In [1]: import numpy as np

In [2]: from numpy import linalg as LA

In [3]: np.set_printoptions(precision=2, suppress=True, linewidth=200)

In [4]: def rnd(a):
   ...:     return np.round(a, 2) + 0
   ...: 

In [5]: rng = np.random.default_rng(88053)

In [6]: F = (rng.random((4, 4)) < 0.3) + np.eye(4)

In [7]: F /= F.sum(axis=1, keepdims=True)

In [8]: rnd(F)
Out[8]: 
array([[0.33, 0.33, 0.  , 0.33],
       [0.  , 1.  , 0.  , 0.  ],
       [0.  , 0.  , 1.  , 0.  ],
       [0.5 , 0.  , 0.  , 0.5 ]])

In [9]: P = np.triu(np.array([[0, 0, 3, 2], [2, 0, 3, 0], [1, 2, 1, 0], [0, 3, 1, 3]]), 1) + np.eye(4)

In [10]: other = P @ F @ LA.inv(P)

In [11]: rnd(np.trace(other)), rnd(np.trace(F))
Out[11]: (np.float64(2.83), np.float64(2.83))

In [12]: rnd(other)
Out[12]: 
array([[ 1.33,  0.33, -2.  , -1.33],
       [ 0.  ,  1.  ,  0.  ,  0.  ],
       [ 0.  ,  0.  ,  1.  ,  0.  ],
       [ 0.5 ,  0.  , -1.5 , -0.5 ]])

In [13]: rnd(np.poly(F))
Out[13]: array([ 1.  , -2.83,  2.67, -0.83,  0.  ])

In [14]: rnd(LA.det(F.T))
Out[14]: np.float64(0.0)

In [15]: rnd(np.kron(np.eye(2, dtype=int), F))
Out[15]: 
array([[0.33, 0.33, 0.  , 0.33, 0.  , 0.  , 0.  , 0.  ],
       [0.  , 1.  , 0.  , 0.  , 0.  , 0.  , 0.  , 0.  ],
       [0.  , 0.  , 1.  , 0.  , 0.  , 0.  , 0.  , 0.  ],
       [0.5 , 0.  , 0.  , 0.5 , 0.  , 0.  , 0.  , 0.  ],
       [0.  , 0.  , 0.  , 0.  , 0.33, 0.33, 0.  , 0.33],
       [0.  , 0.  , 0.  , 0.  , 0.  , 1.  , 0.  , 0.  ],
       [0.  , 0.  , 0.  , 0.  , 0.  , 0.  , 1.  , 0.  ],
       [0.  , 0.  , 0.  , 0.  , 0.5 , 0.  , 0.  , 0.5 ]])

In [16]: rnd(LA.eigvals(F))
Out[16]: array([0.  , 0.83, 1.  , 1.  ])

In [17]: rnd(LA.det(2 * F)), rnd(LA.det(F))
Out[17]: (np.float64(0.0), np.float64(0.0))

In [18]: np.unique(F.round(6), axis=0).shape
Out[18]: (4, 4)

In [19]: np.abs(np.diag(LA.qr(F)[1])) > 1e-9
Out[19]: array([ True,  True,  True, False])

In [20]: x0 = np.array([-4, 2, 3, -6])

In [21]: a = np.maximum(F @ x0, 0)

In [22]: rnd(np.maximum(F @ x0, 0) - np.maximum(-F @ x0, 0))
Out[22]: array([-2.67,  2.  ,  3.  , -5.  ])

In [23]: a
Out[23]: array([0., 2., 3., 0.])

In [24]: rnd(LA.matrix_power(F, 2))
Out[24]: 
array([[0.28, 0.44, 0.  , 0.28],
       [0.  , 1.  , 0.  , 0.  ],
       [0.  , 0.  , 1.  , 0.  ],
       [0.42, 0.17, 0.  , 0.42]])

In [25]: rnd(LA.matrix_power(F, 100))
Out[25]: 
array([[0., 1., 0., 0.],
       [0., 1., 0., 0.],
       [0., 0., 1., 0.],
       [0., 1., 0., 0.]])

In [26]: p = np.eye(4)[3]

In [27]: for _ in range(3):
    ...:     p = p @ F
    ...:     print(p.round(2))
    ...: 
[0.5 0.  0.  0.5]
[0.42 0.17 0.   0.42]
[0.35 0.31 0.   0.35]

In [28]: M = np.load("test15.npy")

In [29]: M
Out[29]: 
array([[  3,   3,  -2,  -1,   1],
       [ -1,   3,  -4,  -2,   2],
       [ -1,   5,  -4,   0,   0],
       [  3,   8,  -3,  -4,  -5],
       [  1,   9,   1,  -8,   0],
       [ -2,  10,   5,  -5,  -2],
       [ -4,   6,  10,  -8,  -4],
       [ -4,   4,  15,  -6,  -2],
       [ -8,   3,  20,  -5,   1],
       [ -4,   0,  16,  -3,  -3],
       [ -7,  -3,  12,   1,  -4],
       [-11,  -5,   8,  -3,  -7],
       [-10,  -1,   4,  -6,  -9],
       [ -6,  -6,   5,  -9,  -9],
       [ -1,  -7,   9,  -8,  -9],
       [ -2,  -9,  14, -10, -13],
       [ -7, -10,  15,  -5, -13],
       [ -5, -12,  19,   0, -13],
       [ -8, -14,  23,   1, -18],
       [ -4, -10,  25,  -4, -21]])

In [30]: Ac = M - M.mean(axis=0)

In [31]: left, sig, VT = LA.svd(Ac, full_matrices=False)

In [32]: LA.matrix_rank(Ac)
Out[32]: np.int64(5)

In [33]: rnd((sig ** 2).sum() ** 2 / (sig ** 4).sum())
Out[33]: np.float64(1.82)

In [34]: rnd(VT[0] * np.sign(VT[0, np.abs(VT[0]).argmax()]))
Out[34]: array([-0.19, -0.55,  0.67,  0.02, -0.47])

In [35]: other = M + rng.integers(-2, 3, (20, 1)) @ rng.integers(-2, 3, (1, 5))

In [36]: other
Out[36]: 
array([[  3,   1,  -2,  -3,  -1],
       [ -1,   5,  -4,   0,   4],
       [ -1,   3,  -4,  -2,  -2],
       [  3,  10,  -3,  -2,  -3],
       [  1,   9,   1,  -8,   0],
       [ -2,  12,   5,  -3,   0],
       [ -4,   7,  10,  -7,  -3],
       [ -4,   4,  15,  -6,  -2],
       [ -8,   2,  20,  -6,   0],
       [ -4,  -1,  16,  -4,  -4],
       [ -7,  -5,  12,  -1,  -6],
       [-11,  -7,   8,  -5,  -9],
       [-10,   0,   4,  -5,  -8],
       [ -6,  -5,   5,  -8,  -8],
       [ -1,  -8,   9,  -9, -10],
       [ -2,  -7,  14,  -8, -11],
       [ -7, -12,  15,  -7, -15],
       [ -5, -14,  19,  -2, -15],
       [ -8, -15,  23,   0, -19],
       [ -4, -11,  25,  -5, -22]])

In [37]: np.abs(other - M).sum(axis=1)
Out[37]: array([6, 6, 6, 6, 0, 6, 3, 0, 3, 3, 6, 6, 3, 3, 3, 6, 6, 6, 3, 3])

In [38]: LA.matrix_rank(other - M, tol=1e-8)
Out[38]: np.int64(1)

In [39]: Ac = other - other.mean(axis=0)

In [40]: left, sig, VT = LA.svd(Ac, full_matrices=False)

In [41]: rnd(VT[0] * np.sign(VT[0, np.abs(VT[0]).argmax()]))
Out[41]: array([-0.18, -0.58,  0.62, -0.02, -0.49])

In [42]: LA.matrix_rank(Ac)
Out[42]: np.int64(5)

In [43]: np.abs(left[:, 0]).argmax()
Out[43]: np.int64(18)

In [44]: rnd(Ac.mean(axis=0))
Out[44]: array([0., 0., 0., 0., 0.])

In [45]: np.abs(VT[0]).argmax()
Out[45]: np.int64(2)

In [46]: rnd(sig ** 2 / (sig ** 2).sum())
Out[46]: array([0.75, 0.13, 0.05, 0.04, 0.03])

In [47]: feats = np.load("sample14.npy")

In [48]: feats
Out[48]: 
array([[ -2,  -2,  -2,  -2,  -2],
       [ -2,  -4,  -4,  -4,  -4],
       [ -2,  -4,  -6,  -6,  -6],
       [ -2,  -4,  -6,  -8,  -8],
       [ -2,  -4,  -6,  -8, -10]])

In [49]: rnd(LA.norm(feats, axis=0))
Out[49]: array([ 4.47,  8.25, 11.31, 13.56, 14.83])

In [50]: rnd(LA.norm(feats, 1)), rnd(LA.norm(feats, np.inf))
Out[50]: (np.float64(30.0), np.float64(30.0))

In [51]: rnd(LA.norm(feats, axis=1))
Out[51]: array([ 4.47,  8.25, 11.31, 13.56, 14.83])

In [52]: rnd(LA.norm(feats, 2))
Out[52]: np.float64(24.69)
